>>> import numpy as np
>>> from numpy import linalg as LA
>>> np.set_printoptions(suppress=True, linewidth=140)
>>> F = np.load("run6.npy")
>>> F.round(3)
array([[-0.737,  0.579,  0.347],
       [ 0.579,  0.807, -0.116],
       [ 0.347, -0.116,  0.931]])
>>> np.round(LA.pinv(F), 3)
array([[-0.737,  0.579,  0.347],
       [ 0.579,  0.807, -0.116],
       [ 0.347, -0.116,  0.931]])
>>> K = np.loadtxt("a.csv", delimiter=",")
>>> K
array([[-1.,  0.,  2.],
       [ 3.,  2., -1.],
       [ 2.,  0.,  1.]])
>>> np.trace(K)
np.float64(2.0)
>>> (K + K.T) / 2
array([[-1. ,  1.5,  2. ],
       [ 1.5,  2. , -0.5],
       [ 2. , -0.5,  1. ]])
>>> assert K == K.T
Traceback (most recent call last):
  File "<python-input-10>", line 1, in <module>
    assert K == K.T
           ^^^^^^^^
ValueError: The truth value of an array with more than one element is ambiguous. Use a.any() or a.all()
>>> K.inv()
Traceback (most recent call last):
  File "<python-input-11>", line 1, in <module>
    K.inv()
    ^^^^^
AttributeError: 'numpy.ndarray' object has no attribute 'inv'
>>> vec = np.array([8, 5, 6])
>>> rhs = K @ vec
>>> rhs
array([ 4., 28., 22.])
>>> np.round(LA.solve(K.T, K[1]), 3) + 0
array([0., 1., 0.])
>>> vec = np.array([2, -2, 2])
>>> rhs = K @ vec
>>> coef, lr = np.zeros(3), 1 / LA.norm(K, 2) ** 2
>>> for i in range(3):
...     coef -= lr * K.T @ (K @ coef - rhs)
...     if i % 1 == 0: print(i, round(LA.norm(K @ coef - rhs), 3))
... 
0 4.691
1 3.656
2 2.94
>>> round(LA.cond(K), 3)
np.float64(3.998)
>>> np.round(LA.norm(K[0], 1), 3), round(LA.norm(K[0], np.inf), 3)
(np.float64(3.0), np.float64(2.0))
>>> K[0] @ K[2]
np.float64(0.0)
>>> J = np.load("case18.npy")
>>> J
array([[22, 21, 12],
       [21, 31,  9],
       [12,  9, 10]])
>>> # equal to its transpose
>>> out = np.array([[-2, -3], [3, 1]])
>>> W2 = np.kron(out, J)
>>> W2
array([[-44, -42, -24, -66, -63, -36],
       [-42, -62, -18, -63, -93, -27],
       [-24, -18, -20, -36, -27, -30],
       [ 66,  63,  36,  22,  21,  12],
       [ 63,  93,  27,  21,  31,   9],
       [ 36,  27,  30,  12,   9,  10]])
>>> vec = np.array([1, 1, 1, 1, 2, 0])
>>> rhs = W2 @ vec
>>> coef, lr = np.zeros(6), 1 / LA.norm(W2, 2) ** 2
>>> for i in range(15):
...     coef -= lr * W2.T @ (W2 @ coef - rhs)
...     if i % 5 == 0: print(i, round(LA.norm(W2 @ coef - rhs), 3))
... 
0 38.996
5 24.284
10 17.434
>>> round(float(LA.cond(W2)), 3)
100.38
>>> coef.round(3)
array([1.035, 1.252, 0.53 , 1.192, 1.488, 0.589])
>>> blk = np.stack([J, -1 * J, J[::-1]])
>>> blk.sum(axis=0)
array([[12,  9, 10],
       [21, 31,  9],
       [22, 21, 12]])
>>> (blk @ J.T).shape
(3, 3, 3)
>>> LA.matrix_rank(blk)
array([3, 3, 3])
>>> np.round(LA.norm(blk, axis=(1, 2)), 3)
array([53.638, 53.638, 53.638])
>>> blk.shape
(3, 3, 3)
>>> m1 = np.loadtxt("data.csv", delimiter=",")
>>> m1.round(3)
array([[ 0.272, -0.249, -0.272,  0.249],
       [-0.249,  0.228,  0.249, -0.228],
       [-0.272,  0.249,  0.272, -0.249],
       [ 0.249, -0.228, -0.249,  0.228]])
>>> P = np.triu(np.array([[-2, -1, 1, 1], [-1, -2, 0, 2], [-1, -3, 0, -1], [1, 1, 2, 1]]), 1) + np.eye(4)
>>> out = P @ m1 @ LA.inv(P)
>>> round(float(np.trace(out)), 3), round(np.trace(m1), 3)
(1.0, np.float64(1.0))
>>> np.round(LA.matrix_power(m1, 4), 3)
array([[ 0.272, -0.249, -0.272,  0.249],
       [-0.249,  0.228,  0.249, -0.228],
       [-0.272,  0.249,  0.272, -0.249],
       [ 0.249, -0.228, -0.249,  0.228]])
>>> m1.inv()
Traceback (most recent call last):
  File "<python-input-47>", line 1, in <module>
    m1.inv()
    ^^^^^^
AttributeError: 'numpy.ndarray' object has no attribute 'inv'
>>> (m1 - m1.T) / 2
array([[0., 0., 0., 0.],
       [0., 0., 0., 0.],
       [0., 0., 0., 0.],
       [0., 0., 0., 0.]])
>>> np.round(np.abs(LA.eigvals(m1)).max(), 3)
np.float64(1.0)
>>> np.round((m1 + m1.T) / 2, 3)
array([[ 0.272, -0.249, -0.272,  0.249],
       [-0.249,  0.228,  0.249, -0.228],
       [-0.272,  0.249,  0.272, -0.249],
       [ 0.249, -0.228, -0.249,  0.228]])
>>> np.round(np.sort(np.abs(LA.eigvals(m1))), 3) + 0
array([0., 0., 0., 1.])
>>> vec = np.array([0, 2, 2, 2])
>>> np.round(m1 @ vec, 3)
array([-0.543,  0.498,  0.543, -0.498])
>>> np.round((vec - m1 @ vec) @ (m1 @ vec), 3)
np.float64(-0.0)
>>> round(float(np.trace(m1)), 3)
1.0
>>> np.round(LA.det(m1[::-1]), 3)
np.float64(0.0)
>>> np.round(LA.det(2 * m1), 3), round(LA.det(m1), 3)
(np.float64(-0.0), np.float64(-0.0))
>>> np.round(LA.eigvals(m1), 3) + 0
array([0., 1., 0., 0.])
>>> round(float(np.einsum("ij,ji->", m1, m1)), 3)
1.0
>>> data = np.array([[0, 1, 0, 0], [0, 0, 1, 0], [1, 0, 0, 0], [0, 0, 0, 1]])
>>> rng = np.random.default_rng(4611)
>>> lab = rng.permutation(4)
>>> lab
array([0, 1, 3, 2])
>>> out = data[lab][:, lab]
>>> np.trace(out)
np.int64(1)
>>> np.round(np.sort(np.abs(LA.eigvals(out))), 3)
array([1., 1., 1., 1.])
>>> E = np.load("sample6.npy")
>>> E
array([[ 2. ,  0.3, -0.2],
       [-0.2,  0.9,  0.5],
       [-0.8, -0.4, -1.3]])
>>> vec = np.ones(3)
>>> for _ in range(7):
...     vec = J @ vec
...     vec /= LA.norm(vec)
...     print(round(vec @ J @ vec, 3))
... 
52.858
52.933
52.935
52.935
52.935
52.935
52.935
>>> round(LA.eigvalsh(J)[-1], 3)
np.float64(52.935)
>>> r0, v = E[0], E[1]
>>> r0 @ r0
np.float64(4.13)
>>> p = (r0 @ v) / (r0 @ r0) * r0
>>> round(float(LA.norm(r0 + v) ** 2 + LA.norm(r0 - v) ** 2), 3)
10.46
>>> np.round(np.outer(r0, v), 3)
array([[-0.4 ,  1.8 ,  1.  ],
       [-0.06,  0.27,  0.15],
       [ 0.04, -0.18, -0.1 ]])
>>> np.round(v - p, 3)
array([-0.089,  0.917,  0.489])
>>> p.round(3)
array([-0.111, -0.017,  0.011])
>>> lab = rng.permutation(3)
>>> lab
array([2, 1, 0])
>>> out = E[lab][:, lab]
>>> out
array([[-1.3, -0.4, -0.8],
       [ 0.5,  0.9, -0.2],
       [-0.2,  0.3,  2. ]])
>>> vals, V = LA.eigh(F)
>>> vec = np.array([-5, 2, -2])
>>> round(vec @ F @ vec, 3)
np.float64(-15.193)
>>> np.round(np.abs(F).sum(axis=1).max(), 3), np.abs(vals).max()
(np.float64(1.664), np.float64(1.0))
>>> np.round(LA.eigvalsh(F[1:, 1:]), 3)
array([0.737, 1.   ])
>>> round(vec @ F @ vec / (vec @ vec), 3), vals[0], vals[-1]
(np.float64(-0.46), np.float64(-1.0), np.float64(1.0))
>>> r0 = np.array([3, 0, 3, -1])
>>> arr = 2 * np.eye(4) + np.outer(r0, r0)
>>> arr
array([[11.,  0.,  9., -3.],
       [ 0.,  2.,  0.,  0.],
       [ 9.,  0., 11., -3.],
       [-3.,  0., -3.,  3.]])
>>> vals, V = LA.eig(arr)
>>> np.round(np.sort(LA.eigvals(arr @ arr)), 3)
array([  4.,   4.,   4., 441.])
>>> np.round(arr @ V[:, 0] - vals[0] * V[:, 0], 3) + 0
array([0., 0., 0., 0.])
>>> np.round(np.sort(LA.eigvals(LA.inv(arr))), 3)
array([0.048, 0.5  , 0.5  , 0.5  ])
>>> th = rng.uniform(0, 2 * np.pi, 15)
>>> O, _ = LA.qr(np.array([[0.2, -1.2], [-2.3, -0.4], [0.5, 0.5]]))
>>> mat = 10 * np.c_[np.cos(th), np.sin(th)] @ O.T
>>> mat.round(3)
array([[ 9.51 , -0.621, -3.028],
       [-0.665, -9.634,  2.597],
       [-7.981,  5.901,  1.215],
       [ 1.347,  9.507, -2.794],
       [ 0.002, -9.71 ,  2.392],
       [ 3.562,  8.726, -3.342],
       [ 5.584, -8.294,  0.176],
       [ 6.29 ,  6.794, -3.779],
       [ 5.506, -8.345,  0.215],
       [ 4.636, -8.838,  0.628],
       [-9.391,  2.268,  2.582],
       [-8.706,  4.586,  1.782],
       [-3.568, -8.723,  3.344],
       [-8.214, -4.256,  3.797],
       [-1.433, -9.487,  2.818]])
>>> # looks like rank 2
>>> rank = LA.matrix_rank(mat)
>>> rank
np.int64(2)
>>> null = LA.svd(mat)[2][rank:].T
>>> np.round(null[:, 0] / null[np.abs(null[:, 0]).round(6).argmax(), 0], 3)
array([0.335, 0.246, 1.   ])
>>> [int(LA.matrix_rank(mat[:, :j + 1])) for j in range(3)]
[1, 2, 2]
>>> [int(LA.matrix_rank(np.delete(mat, i, axis=0))) for i in range(15)]
[2, 2, 2, 2, 2, 2, 2, 2, 2, 2, 2, 2, 2, 2, 2]
>>> [int(LA.matrix_rank(mat[:i])) for i in range(1, len(mat) + 1)]
[1, 2, 2, 2, 2, 2, 2, 2, 2, 2, 2, 2, 2, 2, 2]
>>> np.round(mat @ null, 3) + 0
array([[0.],
       [0.],
       [0.],
       [0.],
       [0.],
       [0.],
       [0.],
       [0.],
       [0.],
       [0.],
       [0.],
       [0.],
       [0.],
       [0.],
       [0.]])
